$ ipython --no-banner

In [1]: import numpy as np

In [2]: from numpy import linalg as LA

In [3]: np.set_printoptions(precision=2, suppress=True, linewidth=200, legacy="1.25")

In [4]: K = np.load("x.npy")

In [5]: K
Out[5]: 
array([[ 142,  -51,  107,  -47,  -15, -162, -103],
       [ -51,   91,  -26,   47,  133,   46,   81],
       [ 107,  -26,  135,   18,   12,  -76,  -84],
       [ -47,   47,   18,  166,   19,   77,   18],
       [ -15,  133,   12,   19,  243,    4,   97],
       [-162,   46,  -76,   77,    4,  234,  101],
       [-103,   81,  -84,   18,   97,  101,  110]])

In [6]: print(np.argsort(-LA.norm(K, axis=0).round(6), kind="stable")[:3])
[5 4 0]

In [7]: [round(float(x), 2) for x in LA.svd(K, compute_uv=False)[:3]]
Out[7]: [553.73, 313.65, 186.96]

In [8]: round(LA.norm(K, 2) / LA.norm(K), 2)
Out[8]: 0.83

In [9]: evals, evecs = LA.eigh(K)

In [10]: x0 = np.array([-1, -2, -1, 1, 1, 1, 1])

In [11]: (np.sign(evecs[:, -1].round(6)) == np.sign(evecs[0, -1].round(6))).astype(int)
Out[11]: array([1, 0, 1, 0, 0, 0, 0])

In [12]: evecs * np.abs(evals) @ evecs.T
Out[12]: 
array([[ 142.,  -51.,  107.,  -47.,  -15., -162., -103.],
       [ -51.,   91.,  -26.,   47.,  133.,   46.,   81.],
       [ 107.,  -26.,  135.,   18.,   12.,  -76.,  -84.],
       [ -47.,   47.,   18.,  166.,   19.,   77.,   18.],
       [ -15.,  133.,   12.,   19.,  243.,    4.,   97.],
       [-162.,   46.,  -76.,   77.,    4.,  234.,  101.],
       [-103.,   81.,  -84.,   18.,   97.,  101.,  110.]])

In [13]: x0 @ K @ x0 / (x0 @ x0), round(float(evals[0]), 2), round(evals[-1], 2)
Out[13]: (161.8, -0.0, 553.73)

In [14]: np.round(LA.eigvalsh(K[1:, 1:]), 2) + 0
Out[14]: array([  0.  ,   0.  ,  66.33, 184.56, 280.35, 447.76])

In [15]: round(LA.norm(K, 1), 2), round(LA.norm(K, np.inf), 2)
Out[15]: (700.0, 700.0)

In [16]: print(round(LA.norm(K, 2), 2))
553.73

In [17]: np.round(LA.norm(K[3] - K[2]), 2)
Out[17]: 313.85

In [18]: round(LA.norm(K[3], 1), 2), np.round(LA.norm(K[3], np.inf), 2)
Out[18]: (392.0, 166.0)

In [19]: LA.norm(K, axis=1)
Out[19]: array([271.11, 200.33, 208.93, 197.26, 294.78, 324.1 , 237.19])

In [20]: (K + K.T) / 2
Out[20]: 
array([[ 142.,  -51.,  107.,  -47.,  -15., -162., -103.],
       [ -51.,   91.,  -26.,   47.,  133.,   46.,   81.],
       [ 107.,  -26.,  135.,   18.,   12.,  -76.,  -84.],
       [ -47.,   47.,   18.,  166.,   19.,   77.,   18.],
       [ -15.,  133.,   12.,   19.,  243.,    4.,   97.],
       [-162.,   46.,  -76.,   77.,    4.,  234.,  101.],
       [-103.,   81.,  -84.,   18.,   97.,  101.,  110.]])

In [21]: np.allclose(K @ K.T, K.T @ K)
Out[21]: True

In [22]: round(float(np.abs(LA.eigvals(K)).max()), 2)
Out[22]: 553.73

In [23]: round(LA.det(K), 2)
Out[23]: 0.0

In [24]: K @ K
Out[24]: 
array([[ 73501, -34664,  50903, -29560, -22806, -85472, -57738],
       [-34664,  40133, -19191,  21535,  53809,  37520,  42111],
       [ 50903, -19191,  43650,  -7969,  -8637, -53624, -39895],
       [-29560,  21535,  -7969,  38912,  16997,  41102,  21724],
       [-22806,  53809,  -8637,  16997,  86893,  20804,  46297],
       [-85472,  37520, -53624,  41102,  20804, 105038,  63314],
       [-57738,  42111, -39895,  21724,  46297,  63314,  56260]])

In [25]: np.round(np.sort(np.abs(LA.eigvals(K))), 2) + 0
Out[25]: array([  0.  ,   0.  ,   0.  ,  66.66, 186.96, 313.65, 553.73])

In [26]: m1 = np.loadtxt("block6.csv", delimiter=",")

In [27]: m1
Out[27]: 
array([[ 0.47,  0.6 , -0.49,  0.73,  0.41,  0.32],
       [ 0.68,  0.84,  0.02, -0.44,  0.39,  0.49],
       [-0.87, -0.96,  0.37, -0.82, -0.89, -0.76],
       [-1.  , -1.  ,  0.98, -0.82, -0.88, -0.97],
       [ 0.1 ,  0.11, -0.52,  0.96,  0.6 ,  0.15],
       [-0.89, -0.96,  0.36,  0.79, -0.03, -0.64],
       [ 0.19,  0.25,  0.11, -0.91, -0.62, -0.03],
       [-0.39, -0.58, -0.2 , -0.74, -0.84, -0.45],
       [ 0.2 ,  0.24, -0.56,  0.9 ,  0.41,  0.15],
       [ 0.03, -0.06, -0.75,  0.92, -0.03, -0.06],
       [-0.47, -0.62, -0.11,  0.93,  0.5 , -0.18],
       [-0.94, -0.99,  0.12, -0.43, -0.92, -0.85],
       [ 0.99,  1.  , -0.71, -0.28,  0.84,  0.94],
       [-0.04, -0.19, -0.95,  1.  ,  0.94,  0.18],
       [ 1.  ,  1.  ,  0.19, -0.99,  0.8 ,  0.97]])

In [28]: lab = m1[:, 1] > np.median(m1[:, 1])

In [29]: r0 = m1[lab].mean(axis=0) - m1[~lab].mean(axis=0)

In [30]: lab.astype(int)
Out[30]: array([1, 1, 0, 0, 1, 0, 1, 0, 1, 0, 0, 0, 1, 0, 1])

In [31]: np.argsort(-np.abs(r0).round(6), kind="stable")
Out[31]: array([1, 0, 5, 4, 2, 3])

In [32]: other = m1 / np.sqrt((m1 ** 2).mean(axis=1, keepdims=True))

In [33]: LA.matrix_rank(other) == LA.matrix_rank(m1)
Out[33]: True

In [34]: LA.norm(other, axis=1)
Out[34]: array([2.45, 2.45, 2.45, 2.45, 2.45, 2.45, 2.45, 2.45, 2.45, 2.45, 2.45, 2.45, 2.45, 2.45, 2.45])

In [35]: Xc = m1 - m1.mean(axis=0)

In [36]: left, sigma, vt = LA.svd(Xc, full_matrices=False)

In [37]: np.round(Xc.mean(axis=0), 2) + 0
Out[37]: array([0., 0., 0., 0., 0., 0.])

In [38]: print(LA.matrix_rank(Xc))
6

In [39]: np.round(sigma ** 2 / (sigma ** 2).sum(), 2) + 0
Out[39]: array([0.64, 0.3 , 0.04, 0.02, 0.  , 0.  ])

In [40]: np.abs(vt[0]).argmax()
Out[40]: 1

In [41]: round((sigma ** 2).sum() ** 2 / (sigma ** 4).sum(), 2)
Out[41]: 2.0

In [42]: np.abs(left[:, 0]).argmax()
Out[42]: 3

In [43]: print((np.sign(left[:, 0]) == np.sign(left[0, 0])).astype(int))
[1 1 0 0 1 0 0 0 1 1 0 0 1 1 1]

In [44]: other = np.array([[2, 0, 3], [1, 1, 1], [0, 1, 0], [3, 0, 1], [0, 0, 2], [2, 3, 2]])

In [45]: print(LA.matrix_rank(m1 @ other))
3

In [46]: round(float(LA.norm(m1[9] - m1[0])), 2)
Out[46]: 1.03

In [47]: np.round(LA.norm(m1, "nuc"), 2)
Out[47]: 11.09

In [48]: round(LA.norm(m1, 2), 2)
Out[48]: 5.04

In [49]: round(LA.norm(m1, 1), 2), round(float(LA.norm(m1, np.inf)), 2)
Out[49]: (11.66, 5.65)

In [50]: round(m1[9] @ m1[0], 2)
Out[50]: 0.99

In [51]: LA.norm(m1, axis=1).argmax()
Out[51]: 3

In [52]: np.round(LA.norm(m1) ** 2 / LA.norm(m1, 2) ** 2, 2)
Out[52]: 1.59

In [53]: np.round(LA.norm(m1[9], 1), 2), round(float(LA.norm(m1[9], np.inf)), 2)
Out[53]: (1.85, 0.92)

In [54]: mat = np.loadtxt("a.csv", delimiter=",")

In [55]: mat
Out[55]: 
array([[0.33, 0.33, 0.05, 0.23, 0.05, 0.23],
       [0.33, 0.33, 0.05, 0.23, 0.05, 0.23],
       [0.05, 0.05, 0.01, 0.03, 0.01, 0.03],
       [0.23, 0.23, 0.03, 0.17, 0.03, 0.17],
       [0.05, 0.05, 0.01, 0.03, 0.01, 0.03],
       [0.23, 0.23, 0.03, 0.17, 0.03, 0.17]])

In [56]: # columns 0 and 1 are equal

In [57]: rng = np.random.default_rng(853)

In [58]: lab = rng.permutation(6)

In [59]: print(lab)
[2 3 0 1 4 5]

In [60]: other = mat[lab][:, lab]

In [61]: round(float(LA.det(other)), 2), np.round(LA.det(mat[lab]), 2)
Out[61]: (0.0, 0.0)

In [62]: np.round(np.sort(np.abs(LA.eigvals(other))), 2) + 0
Out[62]: array([0., 0., 0., 0., 0., 1.])

In [63]: np.diag(other)
Out[63]: array([0.01, 0.17, 0.33, 0.33, 0.01, 0.17])

In [64]: other
Out[64]: 
array([[0.01, 0.03, 0.05, 0.05, 0.01, 0.03],
       [0.03, 0.17, 0.23, 0.23, 0.03, 0.17],
       [0.05, 0.23, 0.33, 0.33, 0.05, 0.23],
       [0.05, 0.23, 0.33, 0.33, 0.05, 0.23],
       [0.01, 0.03, 0.05, 0.05, 0.01, 0.03],
       [0.03, 0.17, 0.23, 0.23, 0.03, 0.17]])

In [65]: np.allclose(other, mat)
Out[65]: False

In [66]: x0 = np.array([-1, 2, -1, -1, 2, -2])

In [67]: y = m1 @ x0

In [68]: LA.lstsq(m1, y)[0]
Out[68]: array([-1.,  2., -1., -1.,  2., -2.])

In [69]: LA.solve(m1.T @ m1, m1.T @ y)
Out[69]: array([-1.,  2., -1., -1.,  2., -2.])

In [70]: print(np.round(LA.pinv(m1) @ m1, 2) + 0)
[[1. 0. 0. 0. 0. 0.]
 [0. 1. 0. 0. 0. 0.]
 [0. 0. 1. 0. 0. 0.]
 [0. 0. 0. 1. 0. 0.]
 [0. 0. 0. 0. 1. 0.]
 [0. 0. 0. 0. 0. 1.]]

In [71]: y = y + 0.1 * rng.normal(size=15)

In [72]: y
Out[72]: array([ 0.61,  1.3 , -0.65, -0.97,  0.52, -0.91, -0.02, -0.74,  0.43, -0.28, -0.41, -1.06,  1.79,  1.12,  1.35])

In [73]: beta, *_ = LA.lstsq(m1, y)

In [74]: np.round(m1.T @ (y - m1 @ beta), 2) + 0
Out[74]: array([0., 0., 0., 0., 0., 0.])

In [75]: F = np.loadtxt("case8.csv", delimiter=",")

In [76]: F
Out[76]: 
array([[-0.84, -0.28,  2.73,  3.  ],
       [ 0.4 ,  0.13, -7.23,  3.  ],
       [-6.92, -2.31,  1.48,  3.  ],
       [10.35,  3.45, -7.86,  3.  ],
       [-4.42, -1.47,  2.72,  3.  ],
       [ 4.84,  1.61, -2.67,  3.  ],
       [-0.09, -0.03, -5.74,  3.  ],
       [-5.22, -1.74, -0.72,  3.  ],
       [ 0.5 ,  0.17, -4.91,  3.  ],
       [ 1.87,  0.62, -4.34,  3.  ],
       [ 4.68,  1.56,  0.75,  3.  ],
       [ 0.56,  0.19, -6.27,  3.  ],
       [ 2.29,  0.76, -6.28,  3.  ],
       [-2.69, -0.9 ,  6.92,  3.  ],
       [-1.02, -0.34,  9.66,  3.  ],
       [-1.4 , -0.47,  2.81,  3.  ],
       [ 1.75,  0.58,  0.25,  3.  ],
       [ 4.79,  1.6 ,  3.44,  3.  ],
       [-5.06, -1.69,  8.29,  3.  ],
       [ 5.3 ,  1.77, -3.83,  3.  ],
       [ 4.78,  1.59, -4.06,  3.  ],
       [-8.08, -2.69,  6.16,  3.  ],
       [ 0.26,  0.09,  4.32,  3.  ],
       [-2.82, -0.94, -2.61,  3.  ],
       [-3.72, -1.24,  5.75,  3.  ],
       [-5.6 , -1.87,  0.25,  3.  ],
       [-1.96, -0.65,  1.38,  3.  ],
       [ 0.98,  0.33, -5.23,  3.  ],
       [-2.39, -0.8 ,  0.15,  3.  ],
       [ 3.78,  1.26, -3.21,  3.  ],
       [ 4.97,  1.66, -0.46,  3.  ],
       [-0.97, -0.32, -2.99,  3.  ],
       [ 0.18,  0.06,  1.68,  3.  ]])

In [77]: other = np.array([[-4, 4, 4], [1, -4, -4], [-1, -1, -1], [3, -3, 5]])

In [78]: np.vstack([F, other.T]).shape
Out[78]: (36, 4)
